% python3 -q
>>> import numpy as np
>>> import numpy.linalg as la
>>> np.set_printoptions(precision=3, suppress=True, linewidth=140)
>>> def rd(a):
...     return np.round(a, 3) + 0
... 
>>> J = np.load("m.npy")
>>> J
array([[-18,  18,  18, -12, -18,   0],
       [ -3,   3,   3,  -2,  -3,   0],
       [ -6,   6,   6,  -4,  -6,   0],
       [ 27, -27, -27,  18,  27,   0],
       [-15,  15,  15, -10, -15,   0],
       [ -6,   6,   6,  -4,  -6,   0],
       [ 18, -18, -18,  12,  18,   0]])
>>> left, s, Vt = la.svd(J)
>>> rd(s)
array([86.487,  0.   ,  0.   ,  0.   ,  0.   ,  0.   ])
>>> np.argmax(s[:-1] / (s[1:] + 1e-6)) + 1
np.int64(1)
>>> out = left[:, :1] @ np.diag(s[:1]) @ Vt[:1]
>>> rd(la.norm(J - out, 2)), rd(s[1])
(np.float64(0.0), np.float64(0.0))
>>> rd(np.abs(J - out).max())
np.float64(0.0)
>>> u, g = J[4], J[2]
>>> u @ g
np.int64(400)
>>> p = (u @ g) / (u @ u) * u
>>> g - p
array([0., 0., 0., 0., 0., 0.])
>>> rd(la.norm(u + g) ** 2 + la.norm(u - g) ** 2)
np.float64(2320.0)
>>> la.matrix_rank(np.outer(u, g))
np.int64(1)
>>> X = np.load("a.npy")
>>> X
array([[  1,  -4,  16, -64],
       [  1,  -3,   9, -27],
       [  1,  -2,   4,  -8],
       [  1,  -1,   1,  -1],
       [  1,   0,   0,   0],
       [  1,   1,   1,   1]])
>>> np.unravel_index(np.abs(X).argmax(), X.shape)
(np.int64(0), np.int64(3))
>>> la.matrix_rank(X)
np.int64(4)
>>> X - X[0]
array([[  0,   0,   0,   0],
       [  0,   1,  -7,  37],
       [  0,   2, -12,  56],
       [  0,   3, -15,  63],
       [  0,   4, -16,  64],
       [  0,   5, -15,  65]])
>>> np.count_nonzero(X)
np.int64(21)
>>> X.sum(axis=0)
array([  6,  -9,  31, -99])
>>> X.shape
(6, 4)
>>> np.abs(X).max()
np.int64(64)
>>> E = np.array([[2, -2, 0, 1, 0, 0, 0],
...     [-2, 0, -1, 0, 0, 0, 0],
...     [0, -1, 0, 0, -2, 0, -1]])
>>> def softmax(z):
...     e = np.exp(z - z.max(axis=-1, keepdims=True))
...     return e / e.sum(axis=-1, keepdims=True)
... 
>>> rd(softmax(E[2]))
array([0.205, 0.076, 0.205, 0.205, 0.028, 0.205, 0.076])
>>> scores = E @ E.T / np.sqrt(7)
>>> softmax(scores).round(6).argmax(axis=1)
array([0, 1, 2])
>>> rd(softmax(scores)[2] @ E)
array([ 0.177, -1.088, -0.078,  0.167, -1.511,  0.   , -0.755])
>>> W1 = np.array([[3, 1, 5, 1],
...     [0, 0, 4, 5],
...     [5, 3, 3, 3],
...     [2, 0, 5, 0],
...     [2, 5, 4, 4],
...     [1, 1, 1, 4],
...     [0, 2, 1, 5]])
>>> beta = np.array([3, 1, 8, 6])
>>> H = np.maximum(E @ W1 + beta, 0)
>>> rd((H > 0).mean(axis=0))
array([0.333, 0.333, 0.333, 0.333])
>>> cent = np.array([[-2, 1], [0, 2], [2, 1], [-2, 2]])
>>> W1 @ cent
array([[  2,  12],
       [ -2,  14],
       [-10,  20],
       [  6,   7],
       [ -4,  24],
       [ -8,  12],
       [ -8,  15]])
>>> W0 = np.array([[-3, 1, 0, 0, 0],
...     [-3, 0, 0, 0, 0],
...     [0, 0, -3, 3, 0],
...     [0, 0, -3, -3, 0],
...     [0, 0, 0, 0, -2]])
>>> # 3 groups of indices that never mix
>>> rd(softmax(W0).sum(axis=1))
array([1., 1., 1., 1., 1.])
>>> rd(softmax(W0[4] + -1))
array([0.242, 0.242, 0.242, 0.242, 0.033])
>>> rd(softmax(W0[4]))
array([0.242, 0.242, 0.242, 0.242, 0.033])
>>> scores = W0 @ W0.T / np.sqrt(5)
>>> softmax(scores).round(6).argmax(axis=1)
array([0, 0, 2, 3, 4])
>>> rd(softmax(scores))
array([[0.597, 0.382, 0.007, 0.007, 0.007],
       [0.487, 0.487, 0.009, 0.009, 0.009],
       [0.   , 0.   , 0.999, 0.   , 0.   ],
       [0.   , 0.   , 0.   , 0.999, 0.   ],
       [0.1  , 0.1  , 0.1  , 0.1  , 0.599]])
>>> rd(softmax(scores)[4] @ W0)
array([-0.601,  0.1  , -0.601,  0.   , -1.199])
>>> out = np.array([[2, 2], [3, 2], [4, 5]])
>>> feats = np.kron(np.eye(3, dtype=int), out)
>>> feats
array([[2, 2, 0, 0, 0, 0],
       [3, 2, 0, 0, 0, 0],
       [4, 5, 0, 0, 0, 0],
       [0, 0, 2, 2, 0, 0],
       [0, 0, 3, 2, 0, 0],
       [0, 0, 4, 5, 0, 0],
       [0, 0, 0, 0, 2, 2],
       [0, 0, 0, 0, 3, 2],
       [0, 0, 0, 0, 4, 5]])
>>> out = feats / la.norm(feats, axis=1, keepdims=True)
>>> G = out @ out.T
>>> rd(G)
array([[1.   , 0.981, 0.994, 0.   , 0.   , 0.   , 0.   , 0.   , 0.   ],
       [0.981, 1.   , 0.953, 0.   , 0.   , 0.   , 0.   , 0.   , 0.   ],
       [0.994, 0.953, 1.   , 0.   , 0.   , 0.   , 0.   , 0.   , 0.   ],
       [0.   , 0.   , 0.   , 1.   , 0.981, 0.994, 0.   , 0.   , 0.   ],
       [0.   , 0.   , 0.   , 0.981, 1.   , 0.953, 0.   , 0.   , 0.   ],
       [0.   , 0.   , 0.   , 0.994, 0.953, 1.   , 0.   , 0.   , 0.   ],
       [0.   , 0.   , 0.   , 0.   , 0.   , 0.   , 1.   , 0.981, 0.994],
       [0.   , 0.   , 0.   , 0.   , 0.   , 0.   , 0.981, 1.   , 0.953],
       [0.   , 0.   , 0.   , 0.   , 0.   , 0.   , 0.994, 0.953, 1.   ]])
>>> rd(np.degrees(np.arccos(np.clip(G[0, 1], -1, 1))))
np.float64(11.31)
>>> (G - 2 * np.eye(9)).round(6).argmax(axis=1)
array([2, 0, 0, 5, 3, 3, 8, 6, 6])
>>> out = np.c_[feats[:, :2] @ np.array([[4, 2], [2, -2]]), np.array([2, 1, 1, 0, 3, 2, 0, 1, 2])]
>>> out
array([[12,  0,  2],
       [16,  2,  1],
       [26, -2,  1],
       [ 0,  0,  0],
       [ 0,  0,  3],
       [ 0,  0,  2],
       [ 0,  0,  0],
       [ 0,  0,  1],
       [ 0,  0,  2]])
>>> la.matrix_rank(np.c_[feats, out])
np.int64(7)
>>> la.matrix_rank(out)
np.int64(3)
>>> rd(la.lstsq(feats, out[:, 0])[0])
array([4., 2., 0., 0., 0., 0.])
>>> P = out @ la.solve(out.T @ out, out.T)
>>> np.trace(P)
np.float64(3.0)
>>> rd(P @ out[:, 0])
array([12., 16., 26.,  0.,  0.,  0.,  0.,  0.,  0.])
>>> F = np.loadtxt("sample17.csv", delimiter=",")
>>> F
array([[ 1., -1., -1.,  1.,  1., -1., -1.,  1.],
       [ 1., -1.,  1., -1.,  1., -1.,  1., -1.],
       [ 1.,  1.,  1.,  1., -1., -1., -1., -1.]])
>>> u = np.array([0, 0])
>>> np.convolve(F[2], u)
array([0., 0., 0., 0., 0., 0., 0., 0., 0.])
>>> np.correlate(F[2], F[1], "full")
array([-1.,  0., -1.,  0.,  1.,  0.,  1.,  0.,  1.,  0.,  1.,  0., -1.,  0., -1.])
>>> np.polyval(u, F[2])
array([0., 0., 0., 0., 0., 0., 0., 0.])
>>> arr = np.load("out19.npy")
>>> arr
array([[ 0,  0,  0],
       [ 2, -2, -2],
       [ 7, -7, -7],
       [ 3, -3, -3],
       [ 3, -3, -3],
       [ 4, -4, -4],
       [ 3, -3, -3],
       [ 7, -7, -7],
       [-5,  5,  5]])
>>> left, s, Vt = la.svd(arr)
>>> V = Vt[:(s > 1e-8).sum()]
>>> rng = np.random.default_rng(86)
>>> vec = arr[0] + 3 * arr[7] + rng.integers(2) * np.eye(3)[2]
>>> vec
array([ 21., -21., -20.])
>>> rd(np.diag(V.T @ V))
array([0.333, 0.333, 0.333])
>>> rd(la.norm(vec - V.T @ V @ vec))
np.float64(0.816)
>>> left, s, Vt = la.svd(arr)
>>> rd(s)
array([22.583,  0.   ,  0.   ])
>>> out = left[:, :1] @ np.diag(s[:1]) @ Vt[:1]
>>> rd(la.norm(arr - out) / la.norm(arr))
np.float64(0.0)
>>> rd(np.abs(arr - out).max())
np.float64(0.0)
>>> la.matrix_rank(out)
np.int64(1)
>>> [round(float(x), 3) for x in la.svd(arr, compute_uv=False)[:3]]
[22.583, 0.0, 0.0]
>>> rd(la.norm(arr, 2) / la.norm(arr))
np.float64(1.0)
>>> la.cond(arr) > 100
np.True_
>>> labels = rng.integers(0, 2, 4)
>>> K = (labels[:, None] == labels) * 3 + np.eye(4)
>>> K
array([[4., 0., 0., 0.],
       [0., 4., 3., 3.],
       [0., 3., 4., 3.],
       [0., 3., 3., 4.]])
>>> vec = np.ones(4)
>>> for _ in range(4):
...     vec = K @ vec
...     vec /= la.norm(vec)
...     print(round(vec @ K @ vec, 3))
... 
9.696
9.949
9.992
9.999
>>> rd(vec)
array([0.015, 0.577, 0.577, 0.577])
>>> w, V = la.eig(K)
>>> rd(np.sort(la.eigvals(K @ K)))
array([  1.,   1.,  16., 100.])
>>> rd(np.sort(la.eigvals(la.inv(K))))
array([0.1 , 0.25, 1.  , 1.  ])
>>> L = la.cholesky(K)
>>> K / np.sqrt(np.outer(np.diag(K), np.diag(K)))
array([[1.  , 0.  , 0.  , 0.  ],
       [0.  , 1.  , 0.75, 0.75],
       [0.  , 0.75, 1.  , 0.75],
       [0.  , 0.75, 0.75, 1.  ]])
>>> la.eigvalsh(K).min() > 0
np.True_
>>> L @ L.T
array([[4., 0., 0., 0.],
       [0., 4., 3., 3.],
       [0., 3., 4., 3.],
       [0., 3., 3., 4.]])
>>> rd(la.det(K.T))
np.float64(40.0)
>>> rd(la.det(K[::-1]))
np.float64(40.0)
>>> np.einsum("ii->", K)
np.float64(16.0)
